$ python3 -q
>>> import numpy as np
>>> from numpy import linalg as LA
>>> np.set_printoptions(suppress=True, linewidth=100)
>>> def tidy(a):
...     return np.round(a, 3) + 0
... 
>>> A, _ = LA.qr(np.array([[-2.3, -1.2, -0.4], [-1.3, 0.0, 1.9], [-1.2, -0.6, 1.2]]))
>>> tidy(A)
array([[-0.793,  0.415, -0.447],
       [-0.448, -0.893, -0.034],
       [-0.414,  0.173,  0.894]])
>>> # columns are unit length and at right angles
>>> tidy(A @ A.T)
array([[1., 0., 0.],
       [0., 1., 0.],
       [0., 0., 1.]])
>>> u = np.array([9, 6])
>>> tidy(np.correlate(A[2], A[1], "full"))
array([ 0.014,  0.364,  0.   , -0.876, -0.4  ])
>>> tidy(np.polyval(u, A[2]))
array([ 2.278,  7.557, 14.045])
>>> tidy(np.cross(A[2, :3], A[1, :3]))
array([ 0.793, -0.415,  0.447])
>>> def softmax(z):
...     e = np.exp(z - z.max(axis=-1, keepdims=True))
...     return e / e.sum(axis=-1, keepdims=True)
... 
>>> tidy(softmax(A[0] + 3))
array([0.174, 0.581, 0.245])
>>> tidy(softmax(A[0]))
array([0.174, 0.581, 0.245])
>>> tidy(softmax(10 * A[0]))
array([0., 1., 0.])
>>> att = A @ A.T / np.sqrt(3)
>>> softmax(att).round(6).argmax(axis=1)
array([0, 1, 2])
>>> tidy(softmax(att)[0] @ A)
array([-0.601,  0.005,  0.017])
>>> theta = np.radians(72)
>>> Rm = np.eye(3)
>>> Rm[2, 2] = Rm[0, 0] = np.cos(theta)
>>> Rm[2, 0], Rm[0, 2] = -np.sin(theta), np.sin(theta)
>>> tidy(Rm)
array([[ 0.309,  0.   ,  0.951],
       [ 0.   ,  1.   ,  0.   ],
       [-0.951,  0.   ,  0.309]])
>>> out = A @ Rm.T
>>> tidy(LA.det(Rm)), tidy(np.trace(Rm))
(np.float64(1.0), np.float64(1.618))
>>> np.allclose(A @ A.T, out @ out.T)
True
>>> np.allclose(LA.norm(A, axis=1), LA.norm(out, axis=1))
True
>>> K = np.array([[-1, 3, 3, -2], [-1, 3, 3, -2], [-1, 3, 3, -2], [0, 4, 4, -1]])
>>> vec = np.array([7, 3, 7, 0])
>>> a = np.maximum(K @ vec, 0)
>>> a
array([23, 23, 23, 40])
>>> np.maximum(K @ (3 * vec), 0)
array([ 69,  69,  69, 120])
>>> np.flatnonzero(a > 1e-9)
array([0, 1, 2, 3])
>>> np.einsum("ij,ji->", K, K)
np.int64(-6)
>>> tidy(np.poly(K))
array([ 1., -4., 11.,  0.,  0.])
>>> tidy(LA.eigvals(K).sum().real)
np.float64(4.0)
>>> tidy(LA.det(K[::-1]))
np.float64(0.0)
>>> out = np.array([[2, 2]])
>>> data = np.block([[np.zeros((1, 1)), out], [out.T, np.zeros((2, 2))]])
>>> data
array([[0., 2., 2.],
       [2., 0., 0.],
       [2., 0., 0.]])
>>> # looks like rank 2
>>> evals, evecs = LA.eigh(data)
>>> tidy(LA.svd(data, compute_uv=False))
array([2.828, 2.828, 0.   ])
>>> tidy(evecs @ np.diag(evals) @ evecs.T)
array([[0., 2., 2.],
       [2., 0., 0.],
       [2., 0., 0.]])
>>> np.abs(evecs[:, -1]).round(6).argmax()
np.int64(0)
>>> (evals > 1e-8).sum(), (evals < -1e-8).sum()
(np.int64(1), np.int64(1))
>>> tidy(LA.eigvalsh(data @ data))
array([0., 8., 8.])
>>> tidy(np.abs(evecs[:, -1]))
array([0.707, 0.5  , 0.5  ])
>>> tidy(evecs.T @ evecs)
array([[1., 0., 0.],
       [0., 1., 0.],
       [0., 0., 1.]])
